>>> import numpy as np
>>> np.set_printoptions(suppress=True, linewidth=200)
>>> data = np.load("run7.npy")
>>> data
array([[-2.09,  3.09,  0.91,  0.91,  0.91,  2.46,  3.54, -0.46, -0.54, -2.  ],
       [-5.18,  6.18, -2.18, -2.18, -2.18,  0.91,  5.09,  1.09, -2.09, -2.  ],
       [-2.35,  3.35,  0.65,  0.65,  0.65,  2.33,  3.67, -0.33, -0.67, -2.  ],
       [ 0.53,  0.47,  3.53,  3.53,  3.53,  3.76,  2.24, -1.76,  0.76, -2.  ],
       [ 0.43,  0.57,  3.43,  3.43,  3.43,  3.71,  2.29, -1.71,  0.71, -2.  ],
       [-0.96,  1.96,  2.04,  2.04,  2.04,  3.02,  2.98, -1.02,  0.02, -2.  ],
       [-0.28,  1.28,  2.72,  2.72,  2.72,  3.36,  2.64, -1.36,  0.36, -2.  ],
       [ 2.43, -1.43,  5.43,  5.43,  5.43,  4.71,  1.29, -2.71,  1.71, -2.  ],
       [-0.05,  1.05,  2.95,  2.95,  2.95,  3.48,  2.52, -1.48,  0.48, -2.  ],
       [-1.15,  2.15,  1.85,  1.85,  1.85,  2.92,  3.08, -0.92, -0.08, -2.  ],
       [-2.86,  3.86,  0.14,  0.14,  0.14,  2.07,  3.93, -0.07, -0.93, -2.  ],
       [ 0.58,  0.42,  3.58,  3.58,  3.58,  3.79,  2.21, -1.79,  0.79, -2.  ],
       [ 0.92,  0.08,  3.92,  3.92,  3.92,  3.96,  2.04, -1.96,  0.96, -2.  ],
       [ 2.31, -1.31,  5.31,  5.31,  5.31,  4.66,  1.34, -2.66,  1.66, -2.  ],
       [-4.29,  5.29, -1.29, -1.29, -1.29,  1.35,  4.65,  0.65, -1.65, -2.  ],
       [ 0.35,  0.65,  3.35,  3.35,  3.35,  3.67,  2.33, -1.67,  0.67, -2.  ],
       [-0.76,  1.76,  2.24,  2.24,  2.24,  3.12,  2.88, -1.12,  0.12, -2.  ],
       [ 0.73,  0.27,  3.73,  3.73,  3.73,  3.86,  2.14, -1.86,  0.86, -2.  ],
       [ 1.47, -0.47,  4.47,  4.47,  4.47,  4.24,  1.76, -2.24,  1.24, -2.  ],
       [ 1.96, -0.96,  4.96,  4.96,  4.96,  4.48,  1.52, -2.48,  1.48, -2.  ],
       [-0.57,  1.57,  2.43,  2.43,  2.43,  3.21,  2.79, -1.21,  0.21, -2.  ],
       [-1.68,  2.68,  1.32,  1.32,  1.32,  2.66,  3.34, -0.66, -0.34, -2.  ],
       [ 0.16,  0.84,  3.16,  3.16,  3.16,  3.58,  2.42, -1.58,  0.58, -2.  ],
       [-0.95,  1.95,  2.05,  2.05,  2.05,  3.03,  2.97, -1.03,  0.03, -2.  ],
       [-1.02,  2.02,  1.98,  1.98,  1.98,  2.99,  3.01, -0.99, -0.01, -2.  ],
       [-0.03,  1.03,  2.97,  2.97,  2.97,  3.48,  2.52, -1.48,  0.48, -2.  ],
       [ 0.11,  0.89,  3.11,  3.11,  3.11,  3.56,  2.44, -1.56,  0.56, -2.  ],
       [ 0.59,  0.41,  3.59,  3.59,  3.59,  3.79,  2.21, -1.79,  0.79, -2.  ],
       [-5.69,  6.69, -2.69, -2.69, -2.69,  0.66,  5.34,  1.34, -2.34, -2.  ],
       [-3.52,  4.52, -0.52, -0.52, -0.52,  1.74,  4.26,  0.26, -1.26, -2.  ],
       [ 0.84,  0.16,  3.84,  3.84,  3.84,  3.92,  2.08, -1.92,  0.92, -2.  ],
       [ 4.35, -3.35,  7.35,  7.35,  7.35,  5.68,  0.32, -3.68,  2.68, -2.  ],
       [ 3.56, -2.56,  6.56,  6.56,  6.56,  5.28,  0.72, -3.28,  2.28, -2.  ],
       [-4.67,  5.67, -1.67, -1.67, -1.67,  1.16,  4.84,  0.84, -1.84, -2.  ],
       [-1.19,  2.19,  1.81,  1.81,  1.81,  2.9 ,  3.1 , -0.9 , -0.1 , -2.  ],
       [-0.43,  1.43,  2.57,  2.57,  2.57,  3.28,  2.72, -1.28,  0.28, -2.  ],
       [-0.99,  1.99,  2.01,  2.01,  2.01,  3.  ,  3.  , -1.  ,  0.  , -2.  ],
       [-2.83,  3.83,  0.17,  0.17,  0.17,  2.09,  3.91, -0.09, -0.91, -2.  ],
       [ 2.23, -1.23,  5.23,  5.23,  5.23,  4.61,  1.39, -2.61,  1.61, -2.  ]])
>>> round(float(np.linalg.norm(data, 2) / np.linalg.norm(data)), 2)
0.85
>>> print(np.linalg.matrix_rank(data, rtol=0.1))
2
>>> A = np.loadtxt("out3.csv", delimiter=",")
>>> A
array([[1., 0., 0., 0., 0., 0., 0., 0., 0., 0., 0., 0., 0.],
       [2., 1., 0., 0., 0., 0., 0., 0., 0., 0., 0., 0., 0.],
       [0., 1., 1., 0., 0., 0., 0., 0., 0., 0., 0., 0., 0.],
       [1., 0., 2., 1., 0., 0., 0., 0., 0., 0., 0., 0., 0.],
       [1., 2., 2., 2., 1., 0., 0., 0., 0., 0., 0., 0., 0.],
       [2., 0., 0., 2., 1., 1., 0., 0., 0., 0., 0., 0., 0.],
       [1., 1., 0., 2., 0., 1., 1., 0., 0., 0., 0., 0., 0.],
       [2., 1., 1., 0., 1., 2., 0., 1., 0., 0., 0., 0., 0.],
       [0., 2., 0., 0., 0., 0., 0., 2., 1., 0., 0., 0., 0.],
       [2., 2., 1., 0., 2., 2., 1., 1., 1., 1., 0., 0., 0.],
       [1., 0., 0., 1., 2., 0., 0., 2., 2., 0., 1., 0., 0.],
       [1., 0., 1., 0., 0., 2., 2., 0., 0., 1., 0., 1., 0.],
       [1., 0., 1., 2., 2., 0., 0., 0., 1., 1., 1., 1., 1.]])
>>> print(np.trace(A))
13.0
>>> A.inv()
Traceback (most recent call last):
  File "<python-input-9>", line 1, in <module>
    A.inv()
    ^^^^^
AttributeError: 'numpy.ndarray' object has no attribute 'inv'
